$ python -q
>>> import numpy as np
>>> np.set_printoptions(precision=3, suppress=True, linewidth=160)
>>> J = np.loadtxt("test18.csv", delimiter=",")
>>> J
array([[  8.,  -4.,  -5.,  -4.,  -2.,   0.,   9.,   4.,  -5.,  -5.,  -2.],
       [ -4.,   8.,   3.,  -3.,  -6.,  -2.,  -2.,  -2.,   4.,   2.,  -2.],
       [ -5.,   3.,   6.,   0.,  -1.,   0.,  -5.,  -1.,  -1.,   1.,   1.],
       [ -4.,  -3.,   0.,   0.,   7.,   5.,  -1.,  -5.,   2.,   6.,   4.],
       [ -2.,  -6.,  -1.,   7.,  -2.,  -2.,   7.,   6.,  -3.,  -2.,   5.],
       [  0.,  -2.,   0.,   5.,  -2.,   6.,   6.,   0.,  -4.,  -6.,   1.],
       [  9.,  -2.,  -5.,  -1.,   7.,   6.,   6.,  -3.,   0.,  -5.,  -3.],
       [  4.,  -2.,  -1.,  -5.,   6.,   0.,  -3., -10.,   5.,   2.,   4.],
       [ -5.,   4.,  -1.,   2.,  -3.,  -4.,   0.,   5.,   8.,   3.,   3.],
       [ -5.,   2.,   1.,   6.,  -2.,  -6.,  -5.,   2.,   3., -10.,   4.],
       [ -2.,  -2.,   1.,   4.,   5.,   1.,  -3.,   4.,   3.,   4.,   6.]])
>>> u = np.array([-2, 1])
>>> np.array([np.convolve(row, u, "same") for row in J])
array([[-16.,  16.,   6.,   3.,   0.,  -2., -18.,   1.,  14.,   5.,  -1.],
       [  8., -20.,   2.,   9.,   9.,  -2.,   2.,   2., -10.,   0.,   6.],
       [ 10., -11.,  -9.,   6.,   2.,  -1.,  10.,  -3.,   1.,  -3.,  -1.],
       [  8.,   2.,  -3.,   0., -14.,  -3.,   7.,   9.,  -9., -10.,  -2.],
       [  4.,  10.,  -4., -15.,  11.,   2., -16.,  -5.,  12.,   1., -12.],
       [  0.,   4.,  -2., -10.,   9., -14.,  -6.,   6.,   8.,   8.,  -8.],
       [-18.,  13.,   8.,  -3., -15.,  -5.,  -6.,  12.,  -3.,  10.,   1.],
       [ -8.,   8.,   0.,   9., -17.,   6.,   6.,  17., -20.,   1.,  -6.],
       [ 10., -13.,   6.,  -5.,   8.,   5.,  -4., -10., -11.,   2.,  -3.],
       [ 10.,  -9.,   0., -11.,  10.,  10.,   4.,  -9.,  -4.,  23., -18.],
       [  4.,   2.,  -4.,  -7.,  -6.,   3.,   7., -11.,  -2.,  -5.,  -8.]])
>>> np.cross(J[0, :3], J[3, :3])
array([-15.,  20., -40.])
>>> np.convolve(J[0], u)
array([-16.,  16.,   6.,   3.,   0.,  -2., -18.,   1.,  14.,   5.,  -1.,  -2.])
>>> np.correlate(J[0], J[3], "full")
array([  32.,   32.,  -28.,  -94.,  -30.,   49.,   93.,   31.,  -31., -149., -111.,   75.,  141.,   40.,  -50.,  -72.,  -62.,   -1.,   35.,   26.,    8.])
>>> Uu, sigma, VT = np.linalg.svd(J, full_matrices=False)
>>> np.allclose(Uu * sigma @ VT, J)
True
>>> np.round(np.abs(VT[0]), 3) + 0
array([0.52 , 0.326, 0.286, 0.076, 0.145, 0.256, 0.503, 0.   , 0.321, 0.26 , 0.158])
>>> sigma
array([28.189, 23.819, 18.303, 13.44 , 12.325,  8.921,  7.5  ,  3.749,  2.945,  1.957,  0.258])
>>> np.cumsum(sigma ** 2) / np.sum(sigma ** 2)
array([0.363, 0.621, 0.774, 0.857, 0.926, 0.962, 0.988, 0.994, 0.998, 1.   , 1.   ])
>>> np.round(np.linalg.eigvalsh(J).min(), 3)
np.float64(-23.819)
>>> rng = np.random.default_rng(4)
>>> z = rng.permutation(11)
>>> z
array([ 1,  0,  8,  2, 10,  9,  7,  6,  4,  3,  5])
>>> Y = J[z][:, z]
>>> np.trace(Y)
np.float64(26.0)
>>> np.diag(Y)
array([  8.,   8.,   8.,   6.,   6., -10., -10.,   6.,  -2.,   0.,   6.])
>>> np.sort(np.abs(np.linalg.eigvals(Y)))
array([ 0.258,  1.957,  2.945,  3.749,  7.5  ,  8.921, 12.325, 13.44 , 18.303, 23.819, 28.189])
>>> Y
array([[  8.,  -4.,   4.,   3.,  -2.,   2.,  -2.,  -2.,  -6.,  -3.,  -2.],
       [ -4.,   8.,  -5.,  -5.,  -2.,  -5.,   4.,   9.,  -2.,  -4.,   0.],
       [  4.,  -5.,   8.,  -1.,   3.,   3.,   5.,   0.,  -3.,   2.,  -4.],
       [  3.,  -5.,  -1.,   6.,   1.,   1.,  -1.,  -5.,  -1.,   0.,   0.],
       [ -2.,  -2.,   3.,   1.,   6.,   4.,   4.,  -3.,   5.,   4.,   1.],
       [  2.,  -5.,   3.,   1.,   4., -10.,   2.,  -5.,  -2.,   6.,  -6.],
       [ -2.,   4.,   5.,  -1.,   4.,   2., -10.,  -3.,   6.,  -5.,   0.],
       [ -2.,   9.,   0.,  -5.,  -3.,  -5.,  -3.,   6.,   7.,  -1.,   6.],
       [ -6.,  -2.,  -3.,  -1.,   5.,  -2.,   6.,   7.,  -2.,   7.,  -2.],
       [ -3.,  -4.,   2.,   0.,   4.,   6.,  -5.,  -1.,   7.,   0.,   5.],
       [ -2.,   0.,  -4.,   0.,   1.,  -6.,   0.,   6.,  -2.,   5.,   6.]])
